$ python -q
>>> import numpy as np
>>> np.set_printoptions(precision=3, suppress=True, linewidth=120)
>>> rd = lambda a: np.round(a, 3) + 0
>>> M = np.load("case16.npy")
>>> M
array([[6., 5., 0., 5.],
       [5., 6., 0., 5.],
       [0., 0., 6., 0.],
       [5., 5., 0., 6.]])
>>> w, vecs = np.linalg.eigh(M)
>>> print(np.unique(w.round(6) + 0, return_counts=True)[1])
[2 1 1]
>>> print(np.abs(vecs[:, -1]).round(6).argmax())
0
>>> rd(vecs.T @ M @ vecs)
array([[ 1.,  0.,  0.,  0.],
       [ 0.,  1.,  0.,  0.],
       [ 0.,  0.,  6.,  0.],
       [ 0.,  0.,  0., 16.]])
>>> rd(np.abs(vecs[:, -1]))
array([0.577, 0.577, 0.   , 0.577])
>>> P = np.triu(np.array([[1, 0, -1, -2], [-2, -2, 1, 2], [-2, -1, 1, -1], [1, -2, 2, 0]]), 1) + np.eye(4)
>>> A2 = P @ M @ np.linalg.inv(P)
>>> print(rd(np.linalg.det(A2)))
96.0
>>> np.linalg.matrix_rank(A2)
np.int64(4)
>>> rd(np.poly(A2))
array([   1.,  -24.,  141., -214.,   96.])
>>> r0, v = M[3], M[1]
>>> print(r0 @ r0)
86.0
>>> pr = (r0 @ v) / (r0 @ r0) * r0
>>> np.outer(r0, v)
array([[25., 30.,  0., 25.],
       [25., 30.,  0., 25.],
       [ 0.,  0.,  0.,  0.],
       [30., 36.,  0., 30.]])
>>> rd(pr)
array([4.942, 4.942, 0.   , 5.93 ])
>>> np.linalg.matrix_rank(np.outer(r0, v))
np.int64(1)
>>> rd(v - pr)
array([ 0.058,  1.058,  0.   , -0.93 ])
>>> print(rd(np.linalg.norm(r0 + v) ** 2 + np.linalg.norm(r0 - v) ** 2))
344.0
>>> feats = np.load("a.npy")
>>> feats
array([[ 0.996,  0.867,  0.867],
       [-0.716,  0.617,  0.617],
       [-0.927,  0.653,  0.653],
       [ 0.909,  0.515,  0.515],
       [-0.508,  0.537,  0.537],
       [ 0.969, -0.03 , -0.03 ],
       [ 0.976,  0.319,  0.319],
       [ 0.766,  0.635,  0.635],
       [-1.   , -0.987, -0.987],
       [ 0.885, -0.905, -0.905],
       [-0.958, -0.558, -0.558]])
>>> left, s, Vt = np.linalg.svd(feats)
>>> print(rd(s))
[3.346 2.622 0.   ]
>>> np.argmax(s[:-1] / (s[1:] + 1e-6)) + 1
np.int64(2)
>>> A2 = left[:, :2] @ np.diag(s[:2]) @ Vt[:2]
>>> np.linalg.matrix_rank(A2)
np.int64(2)
>>> rd(np.abs(feats - A2).max())
np.float64(0.0)
>>> idx = feats[:, 0] > np.median(feats[:, 0])
>>> r0 = feats[idx].mean(axis=0) - feats[~idx].mean(axis=0)
>>> idx.astype(int)
array([1, 0, 0, 1, 0, 1, 1, 0, 0, 1, 0])
>>> ((feats - feats.mean(axis=0)) @ r0 > 0).astype(int)
array([1, 0, 0, 1, 0, 1, 1, 1, 0, 1, 0])
>>> C2 = np.cov(feats, rowvar=False)
>>> rd(C2)
array([[0.845, 0.129, 0.129],
       [0.129, 0.447, 0.447],
       [0.129, 0.447, 0.447]])
>>> rd(np.polyfit(feats[:, 2], feats[:, 1], 1))
array([1., 0.])
>>> print(C2.shape)
(3, 3)
>>> rd(np.corrcoef(feats.T))
array([[1.  , 0.21, 0.21],
       [0.21, 1.  , 1.  ],
       [0.21, 1.  , 1.  ]])
>>> rd(feats.std(axis=0))
array([0.877, 0.638, 0.638])
>>> rd(np.linalg.eigvalsh(C2)[::-1])
array([1.054, 0.686, 0.   ])
>>> np.median(feats, axis=0)
array([0.766, 0.515, 0.515])
>>> print(np.argsort(-feats.std(axis=0).round(6), kind="stable"))
[0 1 2]
>>> P = np.triu(np.array([[3, 0, 2], [3, 0, 1], [3, 3, 3]]), 1) + np.eye(3)
>>> A2 = P @ C2 @ np.linalg.inv(P)
>>> np.linalg.matrix_rank(A2)
np.int64(2)
>>> rd(np.trace(A2)), rd(np.trace(C2))
(np.float64(1.739), np.float64(1.739))
>>> print(rd(A2))
[[ 1.103  1.023 -2.207]
 [ 0.258  0.894 -0.516]
 [ 0.129  0.447 -0.258]]
>>> E = np.loadtxt("test3.csv", delimiter=",")
>>> E
array([[-2., -2., -2.],
       [-2., -4., -4.],
       [-2., -4., -6.]])
>>> # equal to its transpose
>>> x0 = np.array([2, 2, 1])
>>> a = np.maximum(E @ x0, 0)
>>> np.flatnonzero(a > 1e-9)
array([], dtype=int64)
>>> E.T @ a
array([0., 0., 0.])
>>> np.maximum(E @ x0, 0) - np.maximum(-E @ x0, 0)
array([-10., -16., -18.])
>>> [round(float(np.linalg.det(E[:i, :i])), 2) + 0 for i in range(1, 4)]
[-2.0, 4.0, -8.0]
>>> rd(np.linalg.eigvalsh(E).min())
np.float64(-10.098)
>>> mat = np.loadtxt("block17.csv", delimiter=",")
>>> mat
array([[4., 1., 0., 0.],
       [0., 4., 1., 0.],
       [0., 0., 4., 1.],
       [0., 0., 0., 4.]])
>>> x0 = np.array([3, 0, 1, 2])
>>> print(mat * x0)
[[12.  0.  0.  0.]
 [ 0.  0.  1.  0.]
 [ 0.  0.  4.  2.]
 [ 0.  0.  0.  8.]]
>>> np.sign((mat @ x0).round(6))
array([1., 1., 1., 1.])
>>> mat @ np.ones(4)
array([5., 5., 5., 4.])
>>> np.poly(mat)
array([   1.,  -16.,   96., -256.,  256.])
>>> rd(np.linalg.det(mat[::-1]))
np.float64(256.0)
>>> rd(np.linalg.eigvals(mat))
array([4., 4., 4., 4.])
>>> rd(np.linalg.det(2 * mat)), rd(np.linalg.det(mat))
(np.float64(4096.0), np.float64(256.0))
>>> r0 = np.array([-4, 4, 9, -8])
>>> A2 = mat + np.outer(r0, np.eye(4)[2])
>>> A2
array([[ 4.,  1., -4.,  0.],
       [ 0.,  4.,  5.,  0.],
       [ 0.,  0., 13.,  1.],
       [ 0.,  0., -8.,  4.]])
>>> rd(np.linalg.det(A2) / np.linalg.det(mat)), rd(1 + np.linalg.solve(mat, r0)[2])
(np.float64(3.75), np.float64(3.75))
>>> A2 = mat[0, 0] * mat[1:] - np.outer(mat[1:, 0], mat[0])
>>> A2
array([[ 0., 16.,  4.,  0.],
       [ 0.,  0., 16.,  4.],
       [ 0.,  0.,  0., 16.]])
>>> mat[:, 0] / mat[0, 0]
array([1., 0., 0., 0.])
>>> print(np.linalg.matrix_rank(A2), np.linalg.matrix_rank(mat))
3 4
>>> O, vecs = np.linalg.qr(mat[:, :1])[0], np.linalg.qr(mat[:, 1:])[0]
>>> s = np.linalg.svd(O.T @ vecs, compute_uv=False)
>>> (s > 0.9).sum()
np.int64(0)
>>> rd(s)
array([0.25])
>>> rd(np.linalg.norm(O @ O.T - vecs @ vecs.T, 2))
np.float64(1.0)
>>> A2 = np.array([[8], [0]])
>>> m1 = np.block([[np.zeros((2, 2)), A2], [A2.T, np.zeros((1, 1))]])
>>> m1
array([[0., 0., 8.],
       [0., 0., 0.],
       [8., 0., 0.]])
>>> A2 = np.linalg.inv(E)
>>> print(rd(np.linalg.slogdet(E)[0]))
-1.0
>>> print(A2)
[[-1.   0.5 -0. ]
 [ 0.5 -1.   0.5]
 [-0.   0.5 -0.5]]
>>> rd(np.linalg.det(E) * A2)
array([[ 8., -4.,  0.],
       [-4.,  8., -4.],
       [ 0., -4.,  4.]])
>>> rd(np.linalg.cond(E))
np.float64(16.394)
>>> X = np.loadtxt("w.csv", delimiter=",")
>>> print(X)
[[-3.27  -5.751 -1.356]
 [-2.521  4.127 -2.769]
 [-3.334  3.045  3.184]
 [-5.281  2.43   5.66 ]]
>>> x0 = np.array([7, -9, -2])
>>> rhs = X @ x0
>>> b, lr = np.zeros(3), 1 / np.linalg.norm(X, 2) ** 2
>>> for i in range(8):
...     b -= lr * X.T @ (X @ b - rhs)
...     if i % 2 == 0: print(i, round(np.linalg.norm(X @ b - rhs), 3))
... 
0 18.946
2 9.407
4 5.234
6 2.998
>>> print(rd(np.linalg.cond(X)))
2.041
